In [1]: import numpy as np

In [2]: np.set_printoptions(precision=3, suppress=True, linewidth=200)

In [3]: def tidy(a):
   ...:     return np.round(a, 3) + 0
   ...: 

In [4]: X = np.load("m.npy")

In [5]: X
Out[5]: 
array([[-11., -11.,   5.,   5.],
       [ -5.,  -7.,   5.,   0.],
       [-19., -21.,  13.,   5.],
       [-20., -22.,  10.,   9.]])

In [6]: C2 = X.T @ X

In [7]: C2
Out[7]: 
array([[ 907.,  995., -527., -330.],
       [ 995., 1095., -583., -358.],
       [-527., -583.,  319.,  180.],
       [-330., -358.,  180.,  131.]])

In [8]: np.allclose(C2, C2.T)
Out[8]: True

In [9]: arr = np.load("layer5.npy")

In [10]: tidy(arr)
Out[10]: 
array([[-0.547, -1.237, -1.353, -0.372,  0.224, -0.388, -1.057,  1.691,  1.429,  0.973,  1.493, -1.675],
       [ 0.956, -0.966, -0.553, -1.03 ,  0.392,  0.392, -1.101,  1.586, -0.711, -1.515,  0.584,  2.369],
       [ 0.137,  1.055, -0.733, -1.361, -0.912,  1.292, -1.902, -0.706, -2.026,  0.366,  0.126, -1.267],
       [ 1.093,  1.083,  2.326,  0.091,  1.155, -0.798, -0.016,  1.52 , -0.998, -0.373,  1.054, -1.299],
       [-1.776,  0.204,  1.153, -2.656,  0.819, -0.064, -0.146,  0.527,  0.793, -0.057, -1.677, -0.016],
       [-1.503, -0.072,  0.595,  2.149, -0.413, -0.625, -2.195,  0.981, -0.596,  0.122, -1.379,  0.385],
       [-0.137, -1.253,  0.739, -0.007, -0.767, -0.305, -0.772, -1.289,  0.718, -2.929,  0.262, -1.328],
       [-2.05 , -1.707,  0.093,  0.284,  0.928,  0.81 ,  1.327, -0.042, -2.162, -0.125,  0.856, -0.306],
       [ 0.956, -0.171, -0.856,  0.703,  0.479,  1.91 ,  0.823,  1.465,  0.101, -0.912, -2.094, -1.38 ],
       [-1.093,  2.098, -1.997,  0.321,  1.637, -1.019,  0.064, -0.178, -0.067, -1.561,  0.331, -0.084],
       [ 0.956, -0.966,  0.147,  0.321,  2.896,  0.356, -1.403, -1.654,  0.237,  0.741, -0.447, -0.034],
       [-0.956,  1.165,  0.967,  0.698,  0.206,  2.726, -0.452,  0.021,  1.452, -0.232,  1.446,  0.612]])

In [11]: f = np.array([-3, 3, -8, 8, 7, 1, 3, -1, 0, 9, -1, 0])

In [12]: out = arr + np.outer(f, np.eye(12)[2])

In [13]: tidy(np.linalg.det(out) / np.linalg.det(arr)), tidy(1 + np.linalg.solve(arr, f)[2])
Out[13]: (np.float64(2.221), np.float64(2.221))

In [14]: np.linalg.matrix_rank(out - arr)
Out[14]: np.int64(1)

In [15]: tidy(out)
Out[15]: 
array([[-0.547, -1.237, -4.353, -0.372,  0.224, -0.388, -1.057,  1.691,  1.429,  0.973,  1.493, -1.675],
       [ 0.956, -0.966,  2.447, -1.03 ,  0.392,  0.392, -1.101,  1.586, -0.711, -1.515,  0.584,  2.369],
       [ 0.137,  1.055, -8.733, -1.361, -0.912,  1.292, -1.902, -0.706, -2.026,  0.366,  0.126, -1.267],
       [ 1.093,  1.083, 10.326,  0.091,  1.155, -0.798, -0.016,  1.52 , -0.998, -0.373,  1.054, -1.299],
       [-1.776,  0.204,  8.153, -2.656,  0.819, -0.064, -0.146,  0.527,  0.793, -0.057, -1.677, -0.016],
       [-1.503, -0.072,  1.595,  2.149, -0.413, -0.625, -2.195,  0.981, -0.596,  0.122, -1.379,  0.385],
       [-0.137, -1.253,  3.739, -0.007, -0.767, -0.305, -0.772, -1.289,  0.718, -2.929,  0.262, -1.328],
       [-2.05 , -1.707, -0.907,  0.284,  0.928,  0.81 ,  1.327, -0.042, -2.162, -0.125,  0.856, -0.306],
       [ 0.956, -0.171, -0.856,  0.703,  0.479,  1.91 ,  0.823,  1.465,  0.101, -0.912, -2.094, -1.38 ],
       [-1.093,  2.098,  7.003,  0.321,  1.637, -1.019,  0.064, -0.178, -0.067, -1.561,  0.331, -0.084],
       [ 0.956, -0.966, -0.853,  0.321,  2.896,  0.356, -1.403, -1.654,  0.237,  0.741, -0.447, -0.034],
       [-0.956,  1.165,  0.967,  0.698,  0.206,  2.726, -0.452,  0.021,  1.452, -0.232,  1.446,  0.612]])

In [16]: np.linalg.matrix_rank(np.linalg.inv(out) - np.linalg.inv(arr), tol=1e-8)
Out[16]: np.int64(1)

In [17]: C2 = out.T @ out

In [18]: print(tidy(np.linalg.eigvalsh(C2)[::-1]))
[355.528  16.     16.     16.     16.     16.     16.     16.     16.     16.     16.      3.553]

In [19]: tidy(np.linalg.norm(arr, axis=0))
Out[19]: array([4., 4., 4., 4., 4., 4., 4., 4., 4., 4., 4., 4.])

In [20]: tidy(np.linalg.svd(arr, compute_uv=False))
Out[20]: array([4., 4., 4., 4., 4., 4., 4., 4., 4., 4., 4., 4.])

In [21]: tidy(arr[:, 8] @ arr[:, 1])
Out[21]: np.float64(0.0)

In [22]: x0 = np.array([1, 3, 1, 0, 3, 1, 1, 3, 3, 3, 1, 3])

In [23]: a = np.maximum(arr @ x0, 0)

In [24]: tidy(arr.T @ a)
Out[24]: array([ -9.463,  18.091,  25.594,  -4.537,  28.725,  30.603, -17.899,  17.274,  17.337,  -9.712,  24.33 ,   3.771])

In [25]: tidy(np.sort(np.abs(np.linalg.eigvals(arr))))
Out[25]: array([4., 4., 4., 4., 4., 4., 4., 4., 4., 4., 4., 4.])

In [26]: np.linalg.determinant(arr)
---------------------------------------------------------------------------
AttributeError                            Traceback (most recent call last)
Cell In[26], line 1
----> 1 np.linalg.determinant(arr)

AttributeError: module 'numpy.linalg' has no attribute 'determinant'

In [27]: print(np.allclose(arr @ arr.T, arr.T @ arr))
True

In [28]: print(tidy(np.trace(arr)))
-4.072

In [29]: assert arr == arr.T
---------------------------------------------------------------------------
ValueError                                Traceback (most recent call last)
Cell In[29], line 1
----> 1 assert arr == arr.T

ValueError: The truth value of an array with more than one element is ambiguous. Use a.any() or a.all()

In [30]: out = np.array([[3, -2], [-2, 2], [-3, -3]])

In [31]: feats = np.kron(np.eye(3, dtype=int), out)

In [32]: feats
Out[32]: 
array([[ 3, -2,  0,  0,  0,  0],
       [-2,  2,  0,  0,  0,  0],
       [-3, -3,  0,  0,  0,  0],
       [ 0,  0,  3, -2,  0,  0],
       [ 0,  0, -2,  2,  0,  0],
       [ 0,  0, -3, -3,  0,  0],
       [ 0,  0,  0,  0,  3, -2],
       [ 0,  0,  0,  0, -2,  2],
       [ 0,  0,  0,  0, -3, -3]])

In [33]: out = np.array([[9, -3, 3],
    ...:     [-7, 7, 4],
    ...:     [-5, -6, -6],
    ...:     [-3, -4, -1],
    ...:     [-4, -8, -8],
    ...:     [7, 9, -7]])

In [34]: np.einsum("ik,kj->ji", feats, out)
Out[34]: 
array([[ 41, -32,  -6,  -9,   4,  24, -26,  22,  -9],
       [-23,  20, -12, -10,   4,  30, -42,  34,  -3],
       [  1,   2, -21, -16,  10,  21, -10,   2,  45]])

In [35]: print(np.einsum("ik,kj->ij", feats, out))
[[ 41 -23   1]
 [-32  20   2]
 [ -6 -12 -21]
 [ -9 -10 -16]
 [  4   4  10]
 [ 24  30  21]
 [-26 -42 -10]
 [ 22  34   2]
 [ -9  -3  45]]

In [36]: np.linalg.matrix_rank(np.vstack([feats, out.T]))
Out[36]: np.int64(6)

In [37]: out.T @ feats.T
Out[37]: 
array([[ 41, -32,  -6,  -9,   4,  24, -26,  22,  -9],
       [-23,  20, -12, -10,   4,  30, -42,  34,  -3],
       [  1,   2, -21, -16,  10,  21, -10,   2,  45]])

In [38]: np.linalg.matrix_rank(feats @ out)
Out[38]: np.int64(3)

In [39]: proj = feats @ np.linalg.solve(feats.T @ feats, feats.T)

In [40]: tidy(np.diag(proj))
Out[40]: array([0.614, 0.397, 0.989, 0.614, 0.397, 0.989, 0.614, 0.397, 0.989])

In [41]: tidy(proj)
Out[41]: 
array([[ 0.614, -0.483, -0.064,  0.   ,  0.   ,  0.   ,  0.   ,  0.   ,  0.   ],
       [-0.483,  0.397, -0.08 ,  0.   ,  0.   ,  0.   ,  0.   ,  0.   ,  0.   ],
       [-0.064, -0.08 ,  0.989,  0.   ,  0.   ,  0.   ,  0.   ,  0.   ,  0.   ],
       [ 0.   ,  0.   ,  0.   ,  0.614, -0.483, -0.064,  0.   ,  0.   ,  0.   ],
       [ 0.   ,  0.   ,  0.   , -0.483,  0.397, -0.08 ,  0.   ,  0.   ,  0.   ],
       [ 0.   ,  0.   ,  0.   , -0.064, -0.08 ,  0.989,  0.   ,  0.   ,  0.   ],
       [ 0.   ,  0.   ,  0.   ,  0.   ,  0.   ,  0.   ,  0.614, -0.483, -0.064],
       [ 0.   ,  0.   ,  0.   ,  0.   ,  0.   ,  0.   , -0.483,  0.397, -0.08 ],
       [ 0.   ,  0.   ,  0.   ,  0.   ,  0.   ,  0.   , -0.064, -0.08 ,  0.989]])

In [42]: f = np.array([-1, -1])

In [43]: print(np.array([np.convolve(row, f, "same") for row in feats]))
[[-3 -1  2  0  0  0]
 [ 2  0 -2  0  0  0]
 [ 3  6  3  0  0  0]
 [ 0  0 -3 -1  2  0]
 [ 0  0  2  0 -2  0]
 [ 0  0  3  6  3  0]
 [ 0  0  0  0 -3 -1]
 [ 0  0  0  0  2  0]
 [ 0  0  0  0  3  6]]

In [44]: np.convolve(feats[5], f)
Out[44]: array([0, 0, 3, 6, 3, 0, 0])

In [45]: np.polyval(f, feats[5])
Out[45]: array([-1, -1,  2,  2, -1, -1])

In [46]: x0 = np.array([-3, -5, 0, -4, -5, 0])

In [47]: target = feats @ x0

In [48]: tidy(np.linalg.pinv(feats) @ feats)
Out[48]: 
array([[1., 0., 0., 0., 0., 0.],
       [0., 1., 0., 0., 0., 0.],
       [0., 0., 1., 0., 0., 0.],
       [0., 0., 0., 1., 0., 0.],
       [0., 0., 0., 0., 1., 0.],
       [0., 0., 0., 0., 0., 1.]])

In [49]: print(target)
[  1  -4  24   8  -8  12 -15  10  15]

In [50]: try:
    ...:     np.linalg.solve(feats, target)
    ...: except np.linalg.LinAlgError as e:
    ...:     print("failed:", e)
    ...: 
failed: Last 2 dimensions of the array must be square

In [51]: tidy(np.linalg.solve(feats.T @ feats, feats.T @ target))
Out[51]: array([-3., -5.,  0., -4., -5.,  0.])

In [52]: rng = np.random.default_rng(417301)

In [53]: target = target + 0.1 * rng.normal(size=9)

In [54]: tidy(target)
Out[54]: array([  1.103,  -4.124,  23.969,   8.134,  -8.073,  12.063, -15.073,  10.066,  15.166])

In [55]: b, *_ = np.linalg.lstsq(feats, target)

In [56]: b.round()
Out[56]: array([-3., -5.,  0., -4., -5., -0.])

In [57]: print(tidy(feats.T @ (target - feats @ b)))
[0. 0. 0. 0. 0. 0.]

In [58]: out = np.c_[feats[:, :1] @ np.array([[0]]), np.array([-4, -3, 5, 0, 5, 2, 0, 3, 1])]

In [59]: print(out)
[[ 0 -4]
 [ 0 -3]
 [ 0  5]
 [ 0  0]
 [ 0  5]
 [ 0  2]
 [ 0  0]
 [ 0  3]
 [ 0  1]]

In [60]: np.linalg.matrix_rank(out)
Out[60]: np.int64(1)

In [61]: out = np.array([[0, 1], [1, 1], [-2, 1]])

In [62]: J = np.tile(out, (2, 3))

In [63]: J
Out[63]: 
array([[ 0,  1,  0,  1,  0,  1],
       [ 1,  1,  1,  1,  1,  1],
       [-2,  1, -2,  1, -2,  1],
       [ 0,  1,  0,  1,  0,  1],
       [ 1,  1,  1,  1,  1,  1],
       [-2,  1, -2,  1, -2,  1]])

In [64]: t = np.radians(36)

In [65]: r_ = np.eye(6)

In [66]: r_[1, 1] = r_[2, 2] = np.cos(t)

In [67]: r_[1, 2], r_[2, 1] = -np.sin(t), np.sin(t)

In [68]: tidy(r_)
Out[68]: 
array([[ 1.   ,  0.   ,  0.   ,  0.   ,  0.   ,  0.   ],
       [ 0.   ,  0.809, -0.588,  0.   ,  0.   ,  0.   ],
       [ 0.   ,  0.588,  0.809,  0.   ,  0.   ,  0.   ],
       [ 0.   ,  0.   ,  0.   ,  1.   ,  0.   ,  0.   ],
       [ 0.   ,  0.   ,  0.   ,  0.   ,  1.   ,  0.   ],
       [ 0.   ,  0.   ,  0.   ,  0.   ,  0.   ,  1.   ]])

In [69]: out = J @ r_.T

In [70]: print(np.allclose(np.linalg.norm(J, axis=1), np.linalg.norm(out, axis=1)))
True
